% python3 -q
>>> import numpy as np
>>> import numpy.linalg as la
>>> np.set_printoptions(precision=3, suppress=True, linewidth=200, sign=" ")
>>> rnd = lambda a: np.round(a, 3) + 0
>>> data = np.loadtxt("run16.csv", delimiter=",")
>>> rnd(data)
array([[ 2.894, -0.486,  2.529,  1.326],
       [ 3.464,  0.465, -3.217, -0.982],
       [ 0.148,  4.226,  1.439, -0.71 ],
       [-0.758,  1.097, -0.786,  3.434]])
>>> rnd(la.det(2 * data)), rnd(la.det(data))
(np.float64(5314.41), np.float64(332.151))
>>> rnd(la.det(data[::-1]))
np.float64(332.151)
>>> rnd(np.einsum("ii->", data))
np.float64(8.231)
>>> K = np.load("a.npy")
>>> K
array([[-1. ,  0.8,  0.5],
       [-0.2, -0.9,  1. ],
       [-1. ,  1.7,  2.3],
       [ 1.7, -0.3, -1.7],
       [-0.2, -0.6, -0.2],
       [ 2.8,  1.1, -0.1],
       [ 0.3, -0.8,  1.6],
       [-2. ,  4. , -3.5],
       [-0.3, -0.8, -0.2],
       [-2.5, -0.4,  0.2],
       [-2.8,  2.2,  0.9],
       [-1.1, -1.8,  0.8],
       [-0.2,  1.8, -1.1],
       [ 0. , -0.6,  0.8],
       [ 0.3,  0.6, -1.6],
       [-1.7, -0.8,  0.9],
       [-0.9,  0.6, -0.9],
       [ 0.1,  0.3, -0.5],
       [ 0.7,  0.7, -0.3],
       [-1.6, -0.2, -1.4],
       [ 0.2, -0.9, -0.3],
       [ 0.6, -0.1,  0.3],
       [ 0.7, -1.3, -1.2],
       [ 1.9,  0.1, -0.9],
       [ 1. ,  0. , -1.5]])
>>> x = np.array([-5, 1, 0])
>>> target = K @ x
>>> rnd(la.pinv(K) @ K)
array([[ 1.,  0.,  0.],
       [ 0.,  1.,  0.],
       [ 0.,  0.,  1.]])
>>> rnd(la.solve(K.T @ K, K.T @ target))
array([-5.,  1.,  0.])
>>> rng = np.random.default_rng(390041)
>>> target = target + 0.02 * rng.normal(size=25)
>>> rnd(target)
array([  5.747,   0.081,   6.702,  -8.82 ,   0.422, -12.9  ,  -2.283,  14.031,   0.672,  12.146,  16.214,   3.697,   2.777,  -0.611,  -0.901,   7.751,   5.115,  -0.187,  -2.776,   7.815,  -1.885,
        -3.104,  -4.783,  -9.399,  -5.002])
>>> beta, *_ = la.lstsq(K, target)
>>> rnd(K.T @ (target - K @ beta))
array([ 0.,  0.,  0.])
>>> rnd(beta)
array([-5.007,  0.998, -0.004])
>>> Q, R = la.qr(data)
>>> rnd(np.abs(np.diag(R)))
array([ 4.58 ,  4.417,  4.322,  3.799])
>>> np.allclose(R.T @ R, data.T @ data)
True
>>> rnd(Q @ R)
array([[ 2.894, -0.486,  2.529,  1.326],
       [ 3.464,  0.465, -3.217, -0.982],
       [ 0.148,  4.226,  1.439, -0.71 ],
       [-0.758,  1.097, -0.786,  3.434]])
>>> Q.shape, R.shape
((4, 4), (4, 4))
>>> Q, R = la.qr(K)
>>> rnd(Q @ R)
array([[-1. ,  0.8,  0.5],
       [-0.2, -0.9,  1. ],
       [-1. ,  1.7,  2.3],
       [ 1.7, -0.3, -1.7],
       [-0.2, -0.6, -0.2],
       [ 2.8,  1.1, -0.1],
       [ 0.3, -0.8,  1.6],
       [-2. ,  4. , -3.5],
       [-0.3, -0.8, -0.2],
       [-2.5, -0.4,  0.2],
       [-2.8,  2.2,  0.9],
       [-1.1, -1.8,  0.8],
       [-0.2,  1.8, -1.1],
       [ 0. , -0.6,  0.8],
       [ 0.3,  0.6, -1.6],
       [-1.7, -0.8,  0.9],
       [-0.9,  0.6, -0.9],
       [ 0.1,  0.3, -0.5],
       [ 0.7,  0.7, -0.3],
       [-1.6, -0.2, -1.4],
       [ 0.2, -0.9, -0.3],
       [ 0.6, -0.1,  0.3],
       [ 0.7, -1.3, -1.2],
       [ 1.9,  0.1, -0.9],
       [ 1. ,  0. , -1.5]])
>>> rnd(abs(R[0, 0])), rnd(la.norm(K[:, 0]))
(np.float64(6.684), np.float64(6.684))
>>> rnd(np.trace(Q @ Q.T))
np.float64(3.0)
>>> rnd(np.abs(np.diag(R)))
array([ 6.684,  6.103,  5.667])
>>> rnd(Q.T @ Q)
array([[ 1.,  0.,  0.],
       [ 0.,  1.,  0.],
       [ 0.,  0.,  1.]])
>>> np.allclose(R.T @ R, K.T @ K)
True
>>> W0 = np.load("test9.npy")
>>> W0
array([[-0.604, -0.06 ,  0.43 ],
       [ 0.537,  0.997,  0.997],
       [ 0.38 ,  0.967,  0.963],
       [ 0.537,  0.859,  0.757],
       [-0.604,  0.811,  0.946],
       [-0.947, -0.993, -0.95 ],
       [-0.1  ,  0.501,  0.598],
       [ 0.8  ,  0.726,  0.197],
       [ 0.664,  0.984,  0.969],
       [-0.537, -0.996, -0.996],
       [-0.38 ,  0.909,  0.964],
       [ 0.1  , -0.978, -0.989]])
>>> other = W0 + rng.integers(-2, 3, (12, 2)) @ rng.integers(-2, 3, (2, 3))
>>> rnd(other)
array([[ 3.396, -0.06 , -1.57 ],
       [-7.463, -1.003,  2.997],
       [-3.62 , -0.033,  1.963],
       [ 2.537,  1.859,  0.757],
       [-0.604,  1.811,  1.946],
       [-0.947,  1.007,  1.05 ],
       [-4.1  , -1.499,  0.598],
       [ 4.8  ,  1.726, -0.803],
       [-3.336, -1.016,  0.969],
       [ 7.463,  1.004, -2.996],
       [-2.38 , -1.091, -0.036],
       [ 0.1  ,  1.022,  1.011]])
>>> rnd(other - W0)
array([[ 4.,  0., -2.],
       [-8., -2.,  2.],
       [-4., -1.,  1.],
       [ 2.,  1.,  0.],
       [ 0.,  1.,  1.],
       [ 0.,  2.,  2.],
       [-4., -2.,  0.],
       [ 4.,  1., -1.],
       [-4., -2.,  0.],
       [ 8.,  2., -2.],
       [-2., -2., -1.],
       [ 0.,  2.,  2.]])
>>> la.matrix_rank(other - W0, tol=1e-8)
np.int64(2)
